% ipython --no-banner

In [1]: import numpy as np

In [2]: np.set_printoptions(precision=4, suppress=True, linewidth=160)

In [3]: mat = np.load("block4.npy")

In [4]: mat
Out[4]: 
array([[-1.6506, -0.433 , -0.3149,  0.3129, -0.4517,  1.3695,  0.3144,  0.3013],
       [-0.433 , -0.9436, -0.281 ,  0.3156,  0.1104,  0.0844, -0.6459, -1.0792],
       [-0.3149, -0.281 , -2.5828, -0.1527, -0.2125,  0.1869,  0.1458,  0.2341],
       [ 0.3129,  0.3156, -0.1527, -1.658 , -0.3797,  0.8711,  0.0954,  0.0847],
       [-0.4517,  0.1104, -0.2125, -0.3797, -1.8853, -0.9053, -0.0471,  0.1072],
       [ 1.3695,  0.0844,  0.1869,  0.8711, -0.9053,  0.4058,  0.5823,  0.688 ],
       [ 0.3144, -0.6459,  0.1458,  0.0954, -0.0471,  0.5823, -1.7756,  0.2118],
       [ 0.3013, -1.0792,  0.2341,  0.0847,  0.1072,  0.688 ,  0.2118, -1.9099]])

In [5]: left, sig, Vt = np.linalg.svd(mat)

In [6]: np.argmax(sig[:-1] / (sig[1:] + 1e-6)) + 1
Out[6]: np.int64(7)

In [7]: other = left[:, :7] @ np.diag(sig[:7]) @ Vt[:7]

In [8]: np.linalg.matrix_rank(other)
Out[8]: np.int64(7)

In [9]: blk = np.stack([mat, -3 * mat, mat[::-1]])

In [10]: blk.shape
Out[10]: (3, 8, 8)

In [11]: np.einsum("bij,cij->bc", blk, blk)
Out[11]: 
array([[  38.    , -114.    ,    3.3263],
       [-114.    ,  342.    ,   -9.9788],
       [   3.3263,   -9.9788,   38.    ]])

In [12]: np.linalg.matrix_rank(blk)
Out[12]: array([7, 7, 7])

In [13]: np.linalg.matrix_rank(blk.reshape(3, -1))
Out[13]: np.int64(2)

In [14]: np.round(np.linalg.det(blk), 4) + 0
Out[14]: array([0., 0., 0.])

In [15]: r0, v = mat[5], mat[2]

In [16]: round(r0 @ r0, 4)
Out[16]: np.float64(4.4731)

In [17]: p = (r0 @ v) / (r0 @ r0) * r0

In [18]: p
Out[18]: array([-0.1704, -0.0105, -0.0233, -0.1084,  0.1126, -0.0505, -0.0724, -0.0856])

In [19]: np.linalg.matrix_rank(np.outer(r0, v))
Out[19]: np.int64(1)

In [20]: np.round((v - p) @ r0, 4)
Out[20]: np.float64(-0.0)

In [21]: M = np.load("x.npy")

In [22]: M
Out[22]: 
array([[-1., -1., -2.,  2., -2., -2.,  5.,  3.,  8.],
       [-1.,  0.,  1., -2., -2., -1.,  2.,  5.,  5.],
       [ 2., -1., -1.,  0., -1.,  0.,  1.,  8.,  3.],
       [ 1., -2.,  0.,  1., -2., -1.,  1.,  2.,  5.],
       [ 2., -1.,  0.,  2.,  0.,  1.,  8.,  3.,  6.],
       [ 1.,  1.,  0., -1., -1., -1.,  2.,  5.,  7.],
       [ 0.,  0.,  0.,  0.,  0.,  0.,  1.,  0.,  0.],
       [ 0.,  0.,  0.,  0.,  0.,  0., -1., -1., -1.],
       [ 0.,  0.,  0.,  0.,  0.,  0.,  0.,  2.,  1.]])

In [23]: round(np.linalg.norm(M, "nuc"), 4)
Out[23]: np.float64(41.9678)

In [24]: round(np.linalg.norm(M[3], 1), 4), np.round(np.linalg.norm(M[3], np.inf), 4)
Out[24]: (np.float64(15.0), np.float64(5.0))

In [25]: np.linalg.norm(M, axis=1)
Out[25]: array([10.7703,  8.0623,  9.    ,  6.4031, 10.9087,  9.1104,  1.    ,  1.7321,  2.2361])

In [26]: np.linalg.norm(M, axis=1).argmax()
Out[26]: np.int64(4)

In [27]: round(np.linalg.norm(M, 2), 4)
Out[27]: np.float64(20.1061)
